$ python3 -q
>>> import numpy as np
>>> import numpy.linalg as la
>>> np.set_printoptions(precision=2, suppress=True, linewidth=140, sign=" ")
>>> M = np.load("w.npy")
>>> M
array([[ 1.  ,  0.  ,  0.  ,  0.  ,  0.  ,  0.  ],
       [ 0.  ,  0.67,  0.  ,  0.  ,  0.33,  0.  ],
       [ 0.  ,  0.  ,  0.5 ,  0.  ,  0.  ,  0.5 ],
       [ 0.5 ,  0.  ,  0.  ,  0.5 ,  0.  ,  0.  ],
       [ 0.33,  0.  ,  0.  ,  0.33,  0.33,  0.  ],
       [ 0.  ,  0.  ,  0.25,  0.  ,  0.25,  0.5 ]])
>>> ang = np.radians(72)
>>> R = np.eye(6)
>>> R[2, 2] = R[1, 1] = np.cos(ang)
>>> R[2, 1], R[1, 2] = -np.sin(ang), np.sin(ang)
>>> R
array([[ 1.  ,  0.  ,  0.  ,  0.  ,  0.  ,  0.  ],
       [ 0.  ,  0.31,  0.95,  0.  ,  0.  ,  0.  ],
       [ 0.  , -0.95,  0.31,  0.  ,  0.  ,  0.  ],
       [ 0.  ,  0.  ,  0.  ,  1.  ,  0.  ,  0.  ],
       [ 0.  ,  0.  ,  0.  ,  0.  ,  1.  ,  0.  ],
       [ 0.  ,  0.  ,  0.  ,  0.  ,  0.  ,  1.  ]])
>>> M2 = M @ R.T
>>> np.abs(M2 - M).max(axis=0)
array([ 0.  ,  0.48,  0.63,  0.  ,  0.  ,  0.  ])
>>> np.allclose(la.norm(M, axis=1), la.norm(M2, axis=1))
True
>>> round(float(la.det(R)), 2), np.round(np.trace(R), 2)
(1.0, np.float64(4.62))
>>> M2
array([[ 1.  ,  0.  ,  0.  ,  0.  ,  0.  ,  0.  ],
       [ 0.  ,  0.21, -0.63,  0.  ,  0.33,  0.  ],
       [ 0.  ,  0.48,  0.15,  0.  ,  0.  ,  0.5 ],
       [ 0.5 ,  0.  ,  0.  ,  0.5 ,  0.  ,  0.  ],
       [ 0.33,  0.  ,  0.  ,  0.33,  0.33,  0.  ],
       [ 0.  ,  0.24,  0.08,  0.  ,  0.25,  0.5 ]])
>>> vec = np.array([7, -8, 2, -7, 6, 4])
>>> h = np.maximum(M2 @ vec, 0)
>>> np.maximum(M2 @ vec, 0) - np.maximum(-M2 @ vec, 0)
array([ 7.  , -0.92, -1.5 ,  0.  ,  2.  ,  1.75])
>>> np.tanh(M2 @ vec)
array([ 1.  , -0.72, -0.9 ,  0.  ,  0.96,  0.94])
>>> rng = np.random.default_rng(6412)
>>> lab = rng.integers(0, 2, 7)
>>> K = (lab[:, None] == lab) * -1 + np.eye(7)
>>> K
array([[ 0.,  0.,  0., -1.,  0.,  0., -1.],
       [ 0.,  0., -1.,  0., -1., -1.,  0.],
       [ 0., -1.,  0.,  0., -1., -1.,  0.],
       [-1.,  0.,  0.,  0.,  0.,  0., -1.],
       [ 0., -1., -1.,  0.,  0., -1.,  0.],
       [ 0., -1., -1.,  0., -1.,  0.,  0.],
       [-1.,  0.,  0., -1.,  0.,  0.,  0.]])
>>> O, evecs = la.qr(M[:, :5])[0], la.qr(M[:, 5:])[0]
>>> sig = la.svd(O.T @ evecs, compute_uv=False)
>>> np.degrees(np.arccos(sig.clip(0, 1)))
array([ 14.25])
>>> round(la.norm(O @ O.T - evecs @ evecs.T, 2), 2)
np.float64(1.0)
>>> left, sig, Vt = la.svd(K, full_matrices=False)
>>> np.round(left.T @ K @ Vt.T, 2) + 0
array([[ 3.,  0.,  0.,  0.,  0.,  0.,  0.],
       [ 0.,  2.,  0.,  0.,  0.,  0.,  0.],
       [ 0.,  0.,  1.,  0.,  0.,  0.,  0.],
       [ 0.,  0.,  0.,  1.,  0.,  0.,  0.],
       [ 0.,  0.,  0.,  0.,  1.,  0.,  0.],
       [ 0.,  0.,  0.,  0.,  0.,  1.,  0.],
       [ 0.,  0.,  0.,  0.,  0.,  0.,  1.]])
>>> round(np.sqrt((sig ** 2).sum()), 2), round(float(la.norm(K)), 2)
(np.float64(4.24), 4.24)
>>> np.abs(left[:, 0]).round(6).argmax()
np.int64(1)
>>> evals, evecs = la.eigh(K)
>>> vec = np.array([7, -9, 2, -8, -5, 5, -7])
>>> np.round(evecs * np.maximum(evals, 0) @ evecs.T, 2) + 0
array([[ 0.67,  0.  ,  0.  , -0.33,  0.  ,  0.  , -0.33],
       [ 0.  ,  0.75, -0.25,  0.  , -0.25, -0.25,  0.  ],
       [ 0.  , -0.25,  0.75,  0.  , -0.25, -0.25,  0.  ],
       [-0.33,  0.  ,  0.  ,  0.67,  0.  ,  0.  , -0.33],
       [ 0.  , -0.25, -0.25,  0.  ,  0.75, -0.25,  0.  ],
       [ 0.  , -0.25, -0.25,  0.  , -0.25,  0.75,  0.  ],
       [-0.33,  0.  ,  0.  , -0.33,  0.  ,  0.  ,  0.67]])
>>> np.abs(K).sum(axis=1).max(), round(float(np.abs(evals).max()), 2)
(np.float64(3.0), 3.0)
>>> blk = np.stack([K, 2 * K, K[::-1]])
>>> np.einsum("bij,cij->bc", blk, blk)
array([[ 18.,  36.,  12.],
       [ 36.,  72.,  24.],
       [ 12.,  24.,  18.]])
>>> (blk @ K.T).shape
(3, 7, 7)
>>> la.norm(blk, axis=(1, 2))
array([ 4.24,  8.49,  4.24])
>>> w1 = np.array([[-3, 3, 3],
...     [0, 3, -2],
...     [3, 1, 3],
...     [-1, -3, 3],
...     [-3, -1, 0],
...     [-3, -3, -3]])
>>> beta = np.array([2, 1, 3])
>>> H = np.maximum(M @ w1 + beta, 0)
>>> H
array([[ 0.  ,  4.  ,  6.  ],
       [ 1.  ,  2.67,  1.67],
       [ 2.  ,  0.  ,  3.  ],
       [ 0.  ,  1.  ,  6.  ],
       [ 0.  ,  0.67,  5.  ],
       [ 0.5 ,  0.  ,  2.25]])
>>> la.matrix_rank(H)
np.int64(3)
>>> cent = np.array([[4, 0], [5, 1], [5, 5]])
>>> (H @ cent).round(6).argmax(axis=1)
array([ 0,  0,  0,  0,  0,  0])
>>> data = np.load("run8.npy")
>>> data
array([[ 14,  14,  12,   9,   9,   2],
       [ 14,  26,  14,  18,  24,   7],
       [ 12,  14,  12,   9,   9,   3],
       [  9,  18,   9,  13,  18,   6],
       [  9,  24,   9,  18,  27,   9],
       [  2,   7,   3,   6,   9,   5]])
>>> def softmax(z):
...     e = np.exp(z - z.max(axis=-1, keepdims=True))
...     return e / e.sum(axis=-1, keepdims=True)
... 
>>> np.round(softmax(10 * data[0]), 2) + 0
array([ 0.5,  0.5,  0. ,  0. ,  0. ,  0. ])
>>> att = data @ data.T / np.sqrt(6)
>>> softmax(att)[0] @ data
array([ 14.,  26.,  14.,  18.,  24.,   7.])
>>> softmax(att).round(6).argmax(axis=1)
array([ 1,  1,  1,  1,  1,  1])
>>> M2 = np.array([[0, 7], [-9, -8], [3, 2], [0, -3], [-1, -2], [6, 1]])
>>> la.matrix_rank(data @ M2)
np.int64(2)
>>> np.einsum("ij,ij->i", data, data)
array([  702,  2017,   655,  1015,  1872,   204])
>>> np.einsum("ik,kj->ji", data, M2)
array([[ -87, -174,  -81, -117, -162,  -33],
       [ -33, -177,  -46, -132, -210,  -67]])
>>> np.vstack([data, M2.T]).shape
(8, 6)
>>> la.matrix_rank(np.vstack([data, M2.T]))
np.int64(6)
>>> np.einsum("ij->j", data)
array([  60,  103,   59,   73,   96,   32])
>>> w1 = np.array([[0, -1], [2, 2], [0, -1], [1, -3], [-1, -5], [-4, 4]])
>>> beta = np.array([1, -3])
>>> H = np.maximum(data @ w1 + beta, 0)
>>> (H > 0).mean(axis=0)
array([ 0.83,  0.  ])
>>> H
array([[ 21,   0],
       [ 19,   0],
       [ 17,   0],
       [  8,   0],
       [  4,   0],
       [  0,   0]])
>>> (H > 0).astype(int)
array([[ 1,  0],
       [ 1,  0],
       [ 1,  0],
       [ 1,  0],
       [ 1,  0],
       [ 0,  0]])
>>> la.matrix_rank(H)
np.int64(1)
>>> cent = np.array([[0, 0], [1, 0]])
>>> H @ cent
array([[ 0,  0],
       [ 0,  0],
       [ 0,  0],
       [ 0,  0],
       [ 0,  0],
       [ 0,  0]])
>>> np.abs(np.diag(la.qr(H)[1])) > 1e-9
array([ True, False])
>>> np.unique(H.round(6), axis=0).shape
(6, 2)
>>> H @ la.pinv(H) @ H
array([[ 21.,   0.],
       [ 19.,   0.],
       [ 17.,   0.],
       [  8.,   0.],
       [  4.,   0.],
       [  0.,   0.]])
>>> np.round(np.trace(la.pinv(H) @ H), 2)
np.float64(1.0)
>>> M2 = np.array([[2, 0, 3], [3, 2, 2], [0, 3, 1]])
>>> E = np.tril(M2)
>>> E
array([[ 2,  0,  0],
       [ 3,  2,  0],
       [ 0,  3,  1]])
>>> M2 = E / np.sqrt((E ** 2).mean(axis=1, keepdims=True))
>>> la.matrix_rank(E - E.mean(axis=1, keepdims=True))
np.int64(2)
>>> la.norm(M2, axis=1)
array([ 1.73,  1.73,  1.73])
>>> E - E.mean(axis=1, keepdims=True)
array([[ 1.33, -0.67, -0.67],
       [ 1.33,  0.33, -1.67],
       [-1.33,  1.67, -0.33]])
>>> M2 = np.array([[2, 0], [2, 2], [1, 3]])
>>> np.vstack([E, M2.T]).shape
(5, 3)
>>> la.matrix_rank(E @ M2)
np.int64(2)
>>> np.einsum("ij->j", E)
array([ 5,  5,  1])
>>> np.einsum("ik,kj->ij", E, M2)
array([[  4,   0],
       [ 10,   4],
       [  7,   9]])
>>> O, evecs = la.qr(E[:, :2])[0], la.qr(E[:, 2:])[0]
>>> sig = la.svd(O.T @ evecs, compute_uv=False)
>>> sig
array([ 0.94])
>>> round(la.norm(O @ O.T - evecs @ evecs.T, 2), 2)
np.float64(1.0)
>>> np.degrees(np.arccos(sig.clip(0, 1)))
array([ 20.29])
>>> (sig > 0.9).sum()
np.int64(1)
>>> vec = np.array([3, -2, -2])
>>> rhs = E @ vec
>>> beta, lr = np.zeros(3), 1 / la.norm(E, 2) ** 2
>>> for i in range(3):
...     beta -= lr * E.T @ (E @ beta - rhs)
...     if i % 1 == 0: print(i, round(la.norm(E @ beta - rhs), 2))
... 
0 6.67
1 4.03
2 2.44
>>> beta
array([ 2.5 , -1.7 , -0.87])
